$ ipython --no-banner

In [1]: import numpy as np

In [2]: np.set_printoptions(precision=2, suppress=True, linewidth=120, sign=" ")

In [3]: def tidy(a):
   ...:     return np.round(a, 2) + 0
   ...: 

In [4]: data = np.array([[0.4, -0.1, -1.2], [0.4, -1.4, 0.8], [-1.2, 1.2, -0.8]])

In [5]: data
Out[5]: 
array([[ 0.4, -0.1, -1.2],
       [ 0.4, -1.4,  0.8],
       [-1.2,  1.2, -0.8]])

In [6]: f, v = data[2], data[0]

In [7]: tidy(f @ v)
Out[7]: np.float64(0.36)

In [8]: f @ f
Out[8]: np.float64(3.52)

In [9]: pr = (f @ v) / (f @ f) * f

In [10]: tidy(np.outer(f, v))
Out[10]: 
array([[-0.48,  0.12,  1.44],
       [ 0.48, -0.12, -1.44],
       [-0.32,  0.08,  0.96]])

In [11]: tidy((v - pr) @ f)
Out[11]: np.float64(0.0)

In [12]: tidy(pr)
Out[12]: array([-0.12,  0.12, -0.08])

In [13]: tidy(v - pr)
Out[13]: array([ 0.52, -0.22, -1.12])

In [14]: np.linalg.matrix_rank(np.outer(f, v))
Out[14]: np.int64(1)

In [15]: tidy(np.linalg.norm(f + v) ** 2 + np.linalg.norm(f - v) ** 2)
Out[15]: np.float64(10.26)

In [16]: m1 = np.loadtxt("mat.csv", delimiter=",")

In [17]: m1
Out[17]: 
array([[ 1.,  0.,  0.,  0.],
       [-4.,  1.,  0.,  0.],
       [-3.,  1.,  1.,  0.],
       [ 5.,  3.,  2.,  1.]])

In [18]: proj = np.triu(np.array([[-3, -3, 2, -3], [3, 3, 2, 1], [-3, 2, -2, 2], [-3, 2, 0, 3]]), 1) + np.eye(4)

In [19]: B = proj @ m1 @ np.linalg.inv(proj)

In [20]: B
Out[20]: 
array([[  -8.,  -34.,   80., -153.],
       [  -5.,   -9.,   32.,  -69.],
       [   7.,   28.,  -65.,  125.],
       [   5.,   18.,  -44.,   86.]])

In [21]: np.trace(B), np.trace(m1)
Out[21]: (np.float64(4.0), np.float64(4.0))

In [22]: tidy(np.linalg.det(B))
Out[22]: np.float64(1.0)
